In [1]: import numpy as np

In [2]: np.set_printoptions(suppress=True, linewidth=120)

In [3]: mat = np.loadtxt("w.csv", delimiter=",")

In [4]: mat.round(1)
Out[4]: 
array([[-0.9, -0.6,  0.8],
       [-0.6, -1.6, -0.4],
       [ 0.8, -0.4, -1.4]])

In [5]: # equal to its transpose

In [6]: U, sig, vt = np.linalg.svd(mat)

In [7]: V = vt[:(sig > 1e-8).sum()]

In [8]: rng = np.random.default_rng(214925)

In [9]: x = mat[1] + 2 * mat[2] + rng.integers(2) * np.eye(3)[0]

In [10]: x.round(1)
Out[10]: array([ 0.9, -2.5, -3.3])

In [11]: round(float(np.linalg.norm(x - V.T @ V @ x)), 1)
Out[11]: 0.0

In [12]: np.round(np.diag(V.T @ V), 1)
Out[12]: array([0.5, 0.8, 0.7])

In [13]: np.allclose(V.T @ V @ x, x)
Out[13]: True

In [14]: A2 = np.array([[-1, 2], [2, -1]])

In [15]: Z = np.kron(A2, mat)

In [16]: Z.shape
Out[16]: (6, 6)

In [17]: np.round(np.linalg.norm(Z, 2), 1), round(float(np.linalg.norm(A2, 2) * np.linalg.norm(mat, 2)), 1)
Out[17]: (np.float64(6.0), 6.0)

In [18]: P = np.triu(np.array([[-2, -3, 2], [-1, -2, 0], [-3, -2, 2]]), 1) + np.eye(3)

In [19]: A2 = P @ mat @ np.linalg.inv(P)

In [20]: round(np.linalg.det(A2), 1)
Out[20]: np.float64(0.0)

In [21]: np.round(P @ mat - mat @ P, 1)
Out[21]: 
array([[ 3.4,  1.3,  0.3],
       [ 0. , -1.9,  1.2],
       [ 0. ,  2.3, -1.6]])

In [22]: A2.round(1)
Out[22]: 
array([[ 2.5, 11. , -5.8],
       [-0.6, -3.5,  0.8],
       [ 0.8,  1.9, -3. ]])

In [23]: E = np.array([[0.4, -1.5, -2.0, -0.1],
    ...:     [0.2, 0.3, 1.7, 1.3],
    ...:     [0.3, 0.0, -1.2, -2.4]])

In [24]: E
Out[24]: 
array([[ 0.4, -1.5, -2. , -0.1],
       [ 0.2,  0.3,  1.7,  1.3],
       [ 0.3,  0. , -1.2, -2.4]])

In [25]: x = np.array([1, -9, 1, 4])

In [26]: h1 = np.maximum(E @ x, 0)

In [27]: np.round(np.maximum(E @ (3 * x), 0), 1)
Out[27]: array([34.5, 13.2,  0. ])

In [28]: np.round(np.tanh(E @ x), 1)
Out[28]: array([ 1.,  1., -1.])

In [29]: np.maximum(E @ x, 0) - np.maximum(-E @ x, 0)
Out[29]: array([ 11.5,   4.4, -10.5])

In [30]: E @ E
Traceback (most recent call last):
  Cell In[30], line 1
    E @ E
ValueError: matmul: Input operand 1 has a mismatch in its core dimension 0, with gufunc signature (n?,k),(k,m?)->(n?,m?) (size 3 is different from 4)


In [31]: cov = E.T @ E

In [32]: (E @ E.T).shape
Out[32]: (3, 3)

In [33]: np.round(np.trace(cov), 1), np.round((E ** 2).sum(), 1)
Out[33]: (np.float64(18.4), np.float64(18.4))

In [34]: cov.round(1)
Out[34]: 
array([[ 0.3, -0.5, -0.8, -0.5],
       [-0.5,  2.3,  3.5,  0.5],
       [-0.8,  3.5,  8.3,  5.3],
       [-0.5,  0.5,  5.3,  7.5]])

In [35]: f, g = E[2], E[0]

In [36]: np.round(f @ f, 1)
Out[36]: np.float64(7.3)

In [37]: np.round(f @ g, 1)
Out[37]: np.float64(2.8)

In [38]: p = (f @ g) / (f @ f) * f

In [39]: np.round(g - p, 1)
Out[39]: array([ 0.3, -1.5, -1.5,  0.8])

In [40]: A2 = np.array([[0, -2], [1, 2], [0, 0], [-2, 1]])

In [41]: np.vstack([E, A2.T]).shape
Out[41]: (5, 4)

In [42]: np.round(E @ A2, 1)
Out[42]: 
array([[-1.3, -3.9],
       [-2.3,  1.5],
       [ 4.8, -3. ]])

In [43]: np.round(np.einsum("ik,kj->ji", E, A2), 1)
Out[43]: 
array([[-1.3, -2.3,  4.8],
       [-3.9,  1.5, -3. ]])

In [44]: np.linalg.matrix_rank(np.vstack([E, A2.T]))
Out[44]: np.int64(4)

In [45]: np.round(np.einsum("ij,ij->i", E, E), 1)
Out[45]: array([6.4, 4.7, 7.3])

In [46]: np.linalg.matrix_rank(E @ A2)
Out[46]: np.int64(2)

In [47]: np.round(A2.T @ E.T, 1)
Out[47]: 
array([[-1.3, -2.3,  4.8],
       [-3.9,  1.5, -3. ]])

In [48]: A2 = E / np.linalg.norm(E, axis=1, keepdims=True)

In [49]: cov = A2 @ A2.T

In [50]: np.round(np.linalg.norm(A2, axis=1), 1)
Out[50]: array([1., 1., 1.])

In [51]: np.argwhere(np.triu(np.abs(cov) > 0.95, 1))
Out[51]: array([], shape=(0, 2), dtype=int64)

In [52]: arr = np.diag(20 * np.array([8, 6, -1, 0])) + np.array([[1, 1, 5, 0], [5, 1, 3, 3], [4, 0, 1, 5], [0, 5, 2, 1]])

In [53]: arr
Out[53]: 
array([[161,   1,   5,   0],
       [  5, 121,   3,   3],
       [  4,   0, -19,   5],
       [  0,   5,   2,   1]])

In [54]: w, V = np.linalg.eig(arr)

In [55]: np.round(arr @ V[:, 0] - w[0] * V[:, 0], 1) + 0
Out[55]: array([0., 0., 0., 0.])

In [56]: np.round(np.sort(np.linalg.eigvals(np.linalg.inv(arr))), 1) + 0
Out[56]: array([-0.1,  0. ,  0. ,  0.7])

In [57]: W1 = np.array([[-1, 1], [1, 0], [5, -4], [5, 5]])

In [58]: beta = np.array([2, 1])

In [59]: H = np.maximum(arr @ W1 + beta, 0)

In [60]: np.linalg.matrix_rank(H)
Out[60]: np.int64(2)

In [61]: (H > 0).astype(int)
Out[61]: 
array([[0, 1],
       [1, 1],
       [0, 1],
       [1, 0]])

In [62]: H
Out[62]: 
array([[  0, 142],
       [148,   9],
       [  0, 106],
       [ 22,   0]])

In [63]: Z = np.array([[1, 0], [0, 8]])

In [64]: (H @ Z).round(6).argmax(axis=1)
Out[64]: array([1, 0, 1, 0])

In [65]: H @ Z
Out[65]: 
array([[   0, 1136],
       [ 148,   72],
       [   0,  848],
       [  22,    0]])

In [66]: W1 @ Z
Out[66]: 
array([[ -1,   8],
       [  1,   0],
       [  5, -32],
       [  5,  40]])

In [67]: t3 = np.stack([E, -1 * E, E[::-1]])

In [68]: np.round(np.linalg.norm(t3, axis=(1, 2)), 1)
Out[68]: array([4.3, 4.3, 4.3])

In [69]: np.round(np.einsum("bij,cij->bc", t3, t3), 1)
Out[69]: 
array([[ 18.4, -18.4,  10.2],
       [-18.4,  18.4, -10.2],
       [ 10.2, -10.2,  18.4]])

In [70]: np.linalg.matrix_rank(t3.reshape(3, -1))
Out[70]: np.int64(2)

In [71]: m1 = np.loadtxt("m.csv", delimiter=",")

In [72]: m1
Out[72]: 
array([[ 6.2, -1.9, -4.3],
       [ 7.3,  1.3, -5. ],
       [ 5.2, -1. , -4.6],
       [ 4.7,  0.2, -3.8],
       [ 5. , -0.2, -5.3],
       [ 0.3,  0.2,  1.4],
       [ 5.1, -1.7, -5.9],
       [ 0.7,  0.3,  1.1],
       [ 1. ,  0.2,  1.2],
       [ 1.7, -1.9, -0.4],
       [ 4.8,  0.4, -5.9],
       [ 8. ,  0.4, -4.2],
       [ 1.1, -2.4,  1.1],
       [-0.4, -0.3,  1.1],
       [ 7.5,  1.7, -5. ],
       [ 5.6,  0.8, -4.5],
       [ 1.2, -1. , -1.2],
       [ 5.9, -0.2, -4.9],
       [ 3.1,  1. ,  0.5],
       [ 1.4, -0.4,  0.2],
       [ 0.4,  0.4,  0.9],
       [ 1.9, -0.9,  0.5],
       [ 5.9,  0.3, -4.7]])

In [73]: th = np.radians(30)

In [74]: R = np.eye(4)

In [75]: R[3, 3] = R[1, 1] = np.cos(th)

In [76]: R[3, 1], R[1, 3] = -np.sin(th), np.sin(th)

In [77]: R.round(1)
Out[77]: 
array([[ 1. ,  0. ,  0. ,  0. ],
       [ 0. ,  0.9,  0. ,  0.5],
       [ 0. ,  0. ,  1. ,  0. ],
       [ 0. , -0.5,  0. ,  0.9]])

In [78]: A2 = E @ R.T

In [79]: round(float(np.linalg.det(R)), 1), np.round(np.trace(R), 1)
Out[79]: (1.0, np.float64(3.7))

In [80]: np.allclose(E @ E.T, A2 @ A2.T)
Out[80]: True

In [81]: np.round(np.abs(A2 - E).max(axis=0), 1)
Out[81]: array([0. , 1.2, 0. , 0.8])

In [82]: def softmax(z):
    ...:     e = np.exp(z - z.max(axis=-1, keepdims=True))
    ...:     return e / e.sum(axis=-1, keepdims=True)
    ...: 

In [83]: np.round(softmax(E[0] + -2), 1) + 0
Out[83]: array([0.5, 0.1, 0. , 0.3])

In [84]: scores = E @ E.T / np.sqrt(4)

In [85]: np.round(softmax(scores)[0] @ E, 1)
Out[85]: array([ 0.4, -1.3, -1.9, -0.4])

In [86]: np.round(softmax(scores + np.triu(np.full(scores.shape, -np.inf), 1)), 1) + 0
Out[86]: 
array([[1. , 0. , 0. ],
       [0. , 1. , 0. ],
       [0.1, 0. , 0.9]])

In [87]: softmax(scores).round(6).argmax(axis=1)
Out[87]: array([0, 1, 2])

In [88]: np.round(softmax(scores), 1) + 0
Out[88]: 
array([[0.9, 0. , 0.1],
       [0. , 1. , 0. ],
       [0.1, 0. , 0.9]])

In [89]: lab = rng.permutation(3)

In [90]: A2 = m1[:, lab] * rng.choice([-1, 1], 3)

In [91]: A2
Out[91]: 
array([[-6.2,  4.3, -1.9],
       [-7.3,  5. ,  1.3],
       [-5.2,  4.6, -1. ],
       [-4.7,  3.8,  0.2],
       [-5. ,  5.3, -0.2],
       [-0.3, -1.4,  0.2],
       [-5.1,  5.9, -1.7],
       [-0.7, -1.1,  0.3],
       [-1. , -1.2,  0.2],
       [-1.7,  0.4, -1.9],
       [-4.8,  5.9,  0.4],
       [-8. ,  4.2,  0.4],
       [-1.1, -1.1, -2.4],
       [ 0.4, -1.1, -0.3],
       [-7.5,  5. ,  1.7],
       [-5.6,  4.5,  0.8],
       [-1.2,  1.2, -1. ],
       [-5.9,  4.9, -0.2],
       [-3.1, -0.5,  1. ],
       [-1.4, -0.2, -0.4],
       [-0.4, -0.9,  0.4],
       [-1.9, -0.5, -0.9],
       [-5.9,  4.7,  0.3]])

In [92]: U, _, vt = np.linalg.svd(m1.T @ A2)

In [93]: lab
Out[93]: array([0, 2, 1])

In [94]: np.round(U @ vt, 1) + 0
Out[94]: 
array([[-1.,  0.,  0.],
       [ 0.,  0.,  1.],
       [ 0., -1.,  0.]])

In [95]: np.linalg.matrix_rank(arr, rtol=0.1)
Out[95]: np.int64(3)

In [96]: np.linalg.cond(arr) > 100
Out[96]: np.True_

In [97]: np.round(np.linalg.norm(arr, 2) / np.linalg.norm(arr), 1)
Out[97]: np.float64(0.8)

In [98]: np.argsort(-np.linalg.norm(arr, axis=0).round(6), kind="stable")[:3]
Out[98]: array([0, 1, 2])

In [99]: [round(float(x), 1) for x in np.linalg.svd(arr, compute_uv=False)[:3]]
Out[99]: [161.4, 121.0, 19.8]

In [100]: W0 = np.loadtxt("out12.csv", delimiter=",")

In [101]: W0
Out[101]: 
array([[0., 0., 0.],
       [0., 0., 0.],
       [0., 3., 1.],
       [2., 4., 1.],
       [0., 0., 0.],
       [0., 0., 0.],
       [0., 1., 0.],
       [0., 0., 0.],
       [0., 0., 0.],
       [0., 1., 0.],
       [0., 0., 0.],
       [0., 1., 0.],
       [0., 0., 0.],
       [0., 0., 0.],
       [0., 3., 1.],
       [0., 1., 0.],
       [0., 0., 0.],
       [0., 3., 1.],
       [0., 0., 0.],
       [2., 4., 1.],
       [0., 0., 0.],
       [0., 2., 1.],
       [0., 1., 0.],
       [0., 0., 0.],
       [2., 4., 1.],
       [2., 4., 1.],
       [0., 2., 1.]])

In [102]: # row 1 repeats row 0

In [103]: np.round(np.linalg.norm(W0, axis=1), 1)
Out[103]: 
array([0. , 0. , 3.2, 4.6, 0. , 0. , 1. , 0. , 0. , 1. , 0. , 1. , 0. , 0. , 3.2, 1. , 0. , 3.2, 0. , 4.6, 0. , 2.2,
       1. , 0. , 4.6, 4.6, 2.2])

In [104]: round(np.linalg.norm(W0, 1), 1), round(float(np.linalg.norm(W0, np.inf)), 1)
Out[104]: (np.float64(34.0), 7.0)

In [105]: A = np.load("test6.npy")

In [106]: A
Out[106]: 
array([[ 8,  0,  8],
       [ 0,  0,  0],
       [ 0,  0,  0],
       [ 0,  0,  0],
       [ 8,  0,  8],
       [ 0,  0,  0],
       [ 5,  0,  5],
       [ 0,  0,  0],
       [ 2,  0,  2],
       [ 8,  0,  8],
       [ 0,  0,  0],
       [ 0,  0,  0],
       [14,  0, 14],
       [ 0,  0,  0],
       [ 0,  0,  0],
       [ 2,  0,  2]])

In [107]: round(float(np.trace(np.linalg.pinv(A) @ A)), 1)
Out[107]: 1.0

In [108]: np.allclose(A[:-1].T @ np.linalg.lstsq(A[:-1].T, A[-1])[0], A[-1])
Out[108]: True
